$ python3 -q
>>> import numpy as np
>>> np.set_printoptions(suppress=True, linewidth=160)
>>> data = np.loadtxt("sample10.csv", delimiter=",")
>>> data
array([[ 25.,  29., -11.],
       [ 29.,  34., -10.],
       [-11., -10.,  26.]])
>>> Uu, sigma, Vt = np.linalg.svd(data)
>>> vecs = Vt[:(sigma > 1e-8).sum()]
>>> rng = np.random.default_rng(24402)
>>> vec = data[2] + -3 * data[0] + rng.integers(2) * np.eye(3)[0]
>>> vec
array([-85., -97.,  59.])
>>> np.round(vecs.T @ vecs, 1)
array([[ 0.4,  0.5, -0.1],
       [ 0.5,  0.6,  0.1],
       [-0.1,  0.1,  1. ]])
>>> round(float(np.linalg.norm(vec - vecs.T @ vecs @ vec)), 1)
0.8
>>> B = np.array([[1, 1, 0], [1, 1, 3]])
>>> cent = np.kron(B, data)
>>> cent.shape
(6, 9)
>>> cent
array([[ 25.,  29., -11.,  25.,  29., -11.,   0.,   0.,  -0.],
       [ 29.,  34., -10.,  29.,  34., -10.,   0.,   0.,  -0.],
       [-11., -10.,  26., -11., -10.,  26.,  -0.,  -0.,   0.],
       [ 25.,  29., -11.,  25.,  29., -11.,  75.,  87., -33.],
       [ 29.,  34., -10.,  29.,  34., -10.,  87., 102., -30.],
       [-11., -10.,  26., -11., -10.,  26., -33., -30.,  78.]])
>>> round(float(np.linalg.norm(cent, 2)), 1), np.round(np.linalg.norm(B, 2) * np.linalg.norm(data, 2), 1)
(218.0, np.float64(218.0))
>>> t3 = np.stack([cent, 3 * cent, cent[::-1]])
>>> t3.shape
(3, 6, 9)
>>> np.round(np.linalg.norm(t3, axis=(1, 2)), 1)
array([244. , 732.1, 244. ])
>>> np.einsum("bij,cij->bc", t3, t3)
array([[ 59553., 178659.,   1580.],
       [178659., 535977.,   4740.],
       [  1580.,   4740.,  59553.]])
>>> t3.sum(axis=0)
array([[  89.,  106.,  -18.,   89.,  106.,  -18.,  -33.,  -30.,   78.],
       [ 145.,  170.,  -50.,  145.,  170.,  -50.,   87.,  102.,  -30.],
       [ -19.,  -11.,   93.,  -19.,  -11.,   93.,   75.,   87.,  -33.],
       [  89.,  106.,  -18.,   89.,  106.,  -18.,  300.,  348., -132.],
       [ 145.,  170.,  -50.,  145.,  170.,  -50.,  348.,  408., -120.],
       [ -19.,  -11.,   93.,  -19.,  -11.,   93., -132., -120.,  312.]])
>>> np.linalg.cond(data) > 100
np.True_
>>> cent = 5 * np.array([[-1.6, -0.7, -0.2, 1.8, -2.2, -1.5, 0.6],
...     [-0.7, -0.5, 1.5, 0.4, 2.0, -0.2, 1.9]])
>>> z = rng.integers(0, 2, 30)
>>> K = cent[z] + rng.normal(size=(30, 7))
>>> K.round(1) + 0
array([[ -7.6,  -2.6,   0.2,   8.8, -10.7,  -8.9,   1.1],
       [ -7.7,  -2.3,   0. ,   8.4, -11.6,  -6.9,   2.3],
       [ -1.5,  -4.1,   8.3,   1.3,  11.4,  -0.1,   9.7],
       [ -8.3,  -1.8,  -0.6,   9.2, -12.5,  -7.6,   2.9],
       [ -8.6,  -4.4,  -0.1,   8.4,  -9. ,  -9.4,   2.1],
       [ -8.6,  -4.1,  -0.9,   8.9, -11.1,  -6.6,   3. ],
       [ -3.9,  -2.9,   6.5,   1.2,   9. ,  -1. ,   9.1],
       [ -3.3,  -2.9,   7.7,   3.5,  12.8,  -0.4,  10.2],
       [ -9.7,  -4.4,   1.3,   9.7,  -9.6,  -7.4,   2.9],
       [ -5.1,  -4.1,   6.2,   2.5,   8.8,   0.2,   9.5],
       [ -4.5,  -3. ,   7.9,  -0.2,  10. ,   0.3,   9.8],
       [ -7.9,  -1.7,  -1.4,   8. , -10.9,  -7.8,   2.8],
       [ -8.3,  -4.5,  -1.3,   9.6, -10. ,  -7.3,   3.3],
       [ -8.9,  -3.3,  -2.1,   9.8, -10.1,  -8. ,   4.3],
       [ -2. ,  -2.9,   8.9,   0.5,   9.8,   0.2,   8.3],
       [ -4.1,  -2.4,   7.7,   3.9,   9.9,  -0.4,  10.2],
       [ -4.8,  -1.9,   8.7,   2.3,  10.3,   0.3,   9.8],
       [ -8.1,  -3.1,  -2.7,   8.6, -11.8,  -8.1,   3.2],
       [ -9.4,  -3.1,  -1.5,   8.5, -11.5,  -7.1,   4. ],
       [ -4.6,  -3.6,   7.3,   2.7,  10.5,  -0.7,  10.7],
       [ -5.9,  -3.8,   6.8,   3.6,  10.3,  -0.4,   7.4],
       [ -9.2,  -3.3,  -0.9,  12. , -12.4,  -8. ,   3.7],
       [ -7.6,  -3.3,  -1.6,  10.4, -12.2,  -7.8,   2.5],
       [ -8.8,  -4.1,  -1.3,   8.9, -10.5,  -6.7,   3.4],
       [ -4.9,  -1.2,   6.2,   1. ,   9.8,   0.4,   8.1],
       [ -4.7,  -2.2,   7.6,   2.2,   9.4,   0.4,  10.5],
       [ -4.7,  -3.3,   8.8,   2. ,   9.3,  -1.3,   9.9],
       [ -7.9,  -4.3,  -0.9,   9. , -10.8,  -8.1,   3.9],
       [ -8.7,  -3.3,  -0.9,   7.7, -13.2,  -7.2,   5.1],
       [ -3. ,  -2. ,   9.8,   2.2,  10.8,  -1.9,  11.3]])
>>> G = np.cov(K, rowvar=False)
>>> np.argwhere(np.triu(np.abs(np.corrcoef(K.T)) > 0.8, 1))
array([[0, 2],
       [0, 3],
       [0, 4],
       [0, 5],
       [0, 6],
       [2, 3],
       [2, 4],
       [2, 5],
       [2, 6],
       [3, 4],
       [3, 5],
       [3, 6],
       [4, 5],
       [4, 6],
       [5, 6]])
>>> np.round(np.median(K, axis=0), 1)
array([-7.6, -3.2,  0.8,  7.9, -9.3, -6.6,  4.7])
